% python3 -q
>>> import numpy as np
>>> np.set_printoptions(precision=2, suppress=True, linewidth=140, floatmode="fixed")
>>> data = np.array([[-3, -3, -3, -3],
...     [-3, -6, -6, -6],
...     [-3, -6, -9, -9],
...     [-3, -6, -9, -12]])
>>> vals, evecs = np.linalg.eig(data)
>>> np.sort(np.linalg.eigvals(data.T))
array([-24.87,  -3.00,  -1.28,  -0.85])
>>> vals
array([-24.87,  -3.00,  -1.28,  -0.85])
>>> np.sort(np.linalg.eigvals(np.linalg.inv(data)))
array([-1.18, -0.78, -0.33, -0.04])
>>> np.all(np.linalg.eigvalsh(data) > 0)
np.False_
>>> print([round(float(np.linalg.det(data[:i, :i])), 2) + 0 for i in range(1, 5)])
[-3.0, 9.0, -27.0, 81.0]
>>> Y = np.array([[5, 5, 5], [2, 1, -2], [-3, -1, 0]])
>>> cent = np.array([[0]])
>>> M = np.block([[Y, np.zeros((3, 1))], [np.zeros((1, 3)), cent]])
>>> print(M)
[[ 5.00  5.00  5.00  0.00]
 [ 2.00  1.00 -2.00  0.00]
 [-3.00 -1.00  0.00  0.00]
 [ 0.00  0.00  0.00  0.00]]
>>> Uu, sig, VT = np.linalg.svd(M)
>>> print(sig)
[9.02 3.47 0.80 0.00]
>>> np.argmax(sig[:-1] / (sig[1:] + 1e-6)) + 1
np.int64(3)
>>> Y = Uu[:, :3] @ np.diag(sig[:3]) @ VT[:3]
>>> np.linalg.matrix_rank(M, rtol=0.05)
np.int64(3)
>>> print(round(float(np.linalg.norm(M - Y) / np.linalg.norm(M)), 2))
0.0
>>> np.linalg.matrix_rank(Y)
np.int64(3)
>>> f = np.array([1, 1, 0])
>>> np.polyval(f, M[3])
array([0.00, 0.00, 0.00, 0.00])
>>> print(np.correlate(M[3], M[2], "full"))
[0.00 0.00 0.00 0.00 0.00 0.00 0.00]
>>> np.convolve(M[3], f)
array([0.00, 0.00, 0.00, 0.00, 0.00, 0.00])
>>> np.array([np.convolve(row, f, "same") for row in M])
array([[10.00, 10.00,  5.00,  0.00],
       [ 3.00, -1.00, -2.00,  0.00],
       [-4.00, -1.00,  0.00,  0.00],
       [ 0.00,  0.00,  0.00,  0.00]])
>>> print(np.cross(M[3, :3], M[2, :3]))
[ 0.00 -0.00  0.00]
>>> th = np.radians(60)
>>> r_ = np.eye(4)
>>> r_[0, 0] = r_[2, 2] = np.cos(th)
>>> r_[0, 2], r_[2, 0] = -np.sin(th), np.sin(th)
>>> r_
array([[ 0.50,  0.00, -0.87,  0.00],
       [ 0.00,  1.00,  0.00,  0.00],
       [ 0.87,  0.00,  0.50,  0.00],
       [ 0.00,  0.00,  0.00,  1.00]])
>>> Y = M @ r_.T
>>> Y
array([[-1.83,  5.00,  6.83,  0.00],
       [ 2.73,  1.00,  0.73,  0.00],
       [-1.50, -1.00, -2.60,  0.00],
       [ 0.00,  0.00,  0.00,  0.00]])
>>> print(np.linalg.svd(M, compute_uv=False), np.linalg.svd(Y, compute_uv=False))
[9.02 3.47 0.80 0.00] [9.02 3.47 0.80 0.00]
>>> np.abs(Y - M).max(axis=0)
array([6.83, 0.00, 2.73, 0.00])
>>> Y @ np.linalg.pinv(Y) @ Y
array([[-1.83,  5.00,  6.83,  0.00],
       [ 2.73,  1.00,  0.73,  0.00],
       [-1.50, -1.00, -2.60,  0.00],
       [ 0.00,  0.00,  0.00,  0.00]])
>>> print(np.abs(np.diag(np.linalg.qr(Y)[1])) > 1e-9)
[ True  True  True False]
>>> np.allclose(Y[:-1].T @ np.linalg.lstsq(Y[:-1].T, Y[-1])[0], Y[-1])
True
>>> Q, _ = np.linalg.qr(np.array([[0.5, -0.8, 0.1], [1.3, 0.3, -0.6], [-1.4, -0.7, 1.1]]))
>>> evecs, _ = np.linalg.qr(np.array([[0.0, -0.5, -0.3, -0.9],
...     [-0.2, -1.4, 0.0, -0.2],
...     [-0.2, 0.4, -0.5, -0.6],
...     [0.1, 0.0, 0.7, -1.1]]))
>>> sig = 20 * 0.2 ** np.arange(3)
>>> feats = Q[:, :3] * sig @ evecs[:3]
>>> feats
array([[ 2.36, -0.87,  4.18, -3.99],
       [ 0.46,  5.05,  8.50, -8.71],
       [ 1.27, -5.79, -8.64,  9.66]])
>>> Uu, sig, VT = np.linalg.svd(feats, full_matrices=False)
>>> print(sig / sig[0])
[1.00 0.20 0.04]
>>> (sig > 1e-8).sum()
np.int64(3)
>>> th = np.radians(30)
>>> r_ = np.eye(4)
>>> r_[3, 3] = r_[2, 2] = np.cos(th)
>>> r_[3, 2], r_[2, 3] = -np.sin(th), np.sin(th)
>>> print(r_)
[[ 1.00  0.00  0.00  0.00]
 [ 0.00  1.00  0.00  0.00]
 [ 0.00  0.00  0.87  0.50]
 [ 0.00  0.00 -0.50  0.87]]
>>> Y = feats @ r_.T
>>> Y
array([[  2.36,  -0.87,   1.62,  -5.54],
       [  0.46,   5.05,   3.01, -11.79],
       [  1.27,  -5.79,  -2.65,  12.69]])
>>> np.linalg.svd(feats, compute_uv=False), np.linalg.svd(Y, compute_uv=False)
(array([20.00,  4.00,  0.80]), array([20.00,  4.00,  0.80]))
>>> print(np.allclose(np.linalg.norm(feats, axis=1), np.linalg.norm(Y, axis=1)))
True
>>> np.allclose(feats @ feats.T, Y @ Y.T)
True
>>> Uu, sig, VT = np.linalg.svd(Y, full_matrices=False)
>>> np.allclose(Uu * sig @ VT, Y)
True
>>> (sig > 1e-8).sum()
np.int64(3)
>>> np.cumsum(sig ** 2) / np.sum(sig ** 2)
array([0.96, 1.00, 1.00])
>>> np.round(Uu.T @ Uu, 2) + 0
array([[1.00, 0.00, 0.00],
       [0.00, 1.00, 0.00],
       [0.00, 0.00, 1.00]])
>>> np.round(np.abs(VT[0]), 2) + 0
array([0.00, 0.36, 0.21, 0.91])
>>> sig / sig[0]
array([1.00, 0.20, 0.04])
>>> rng = np.random.default_rng(220)
>>> z = rng.permutation(4)
>>> z
array([3, 1, 2, 0])
>>> Y = M[z][:, z]
>>> np.allclose(Y, M)
False
>>> round(float(np.linalg.det(Y)), 2), round(float(np.linalg.det(M[z])), 2)
(0.0, 0.0)
>>> Y = np.array([[0, 2], [1, 2]])
>>> cent = np.kron(Y, feats)
>>> cent
array([[  0.00,  -0.00,   0.00,  -0.00,   4.72,  -1.74,   8.35,  -7.97],
       [  0.00,   0.00,   0.00,  -0.00,   0.93,  10.09,  17.00, -17.41],
       [  0.00,  -0.00,  -0.00,   0.00,   2.55, -11.58, -17.29,  19.33],
       [  2.36,  -0.87,   4.18,  -3.99,   4.72,  -1.74,   8.35,  -7.97],
       [  0.46,   5.05,   8.50,  -8.71,   0.93,  10.09,  17.00, -17.41],
       [  1.27,  -5.79,  -8.64,   9.66,   2.55, -11.58, -17.29,  19.33]])
>>> A = np.loadtxt("sample17.csv", delimiter=",")
>>> A
array([[-1.97,  4.25,  0.27],
       [-2.64, -0.90, -1.31],
       [-6.55, -3.06, -7.76],
       [ 0.12,  1.79, -0.35],
       [12.09,  0.73, -1.75],
       [ 2.89,  7.18,  5.82],
       [-5.89,  3.21, -1.89],
       [ 3.13, -3.65,  3.36],
       [-2.28, -2.70, -5.95],
       [ 1.60,  0.41, -7.63],
       [-0.53, -3.90,  4.54],
       [-2.26, -5.75,  2.27],
       [-3.49,  4.42, -4.41],
       [ 0.97,  0.19, -0.09],
       [ 2.80,  1.42, -3.14],
       [ 7.03,  3.36,  2.46],
       [-5.90, -0.30,  1.88],
       [ 7.29,  1.28, -3.03],
       [ 3.32,  3.97,  6.18],
       [-1.75,  6.32, -5.23],
       [ 5.35,  2.59, -5.51],
       [-0.76, -1.01,  6.80]])
>>> x = np.array([3, 0, 0])
>>> target = A @ x
>>> np.round(np.linalg.solve(A.T @ A, A.T @ target), 2) + 0
array([3.00, 0.00, 0.00])
>>> np.round(np.linalg.pinv(A) @ A, 2) + 0
array([[1.00, 0.00, 0.00],
       [0.00, 1.00, 0.00],
       [0.00, 0.00, 1.00]])
>>> target = target + 0.05 * rng.normal(size=22)
>>> print(target)
[ -5.90  -7.85 -19.60   0.22  36.29   8.71 -17.66   9.47  -6.79   4.82  -1.50  -6.83 -10.56   2.86   8.46  21.09 -17.60  21.87   9.93
  -5.20  15.97  -2.34]
>>> coef, *_ = np.linalg.lstsq(A, target)
>>> print([round(float(np.linalg.norm(np.linalg.solve(A.T @ A + lam * np.eye(3), A.T @ target))), 2) for lam in (0, 1, 10, 100)])
[3.0, 2.99, 2.93, 2.45]
>>> np.round(A.T @ (target - A @ coef), 2) + 0
array([0.00, 0.00, 0.00])
>>> print(round(np.linalg.norm(target - A @ coef), 2))
0.29
>>> coef.round()
array([ 3.00, -0.00, -0.00])
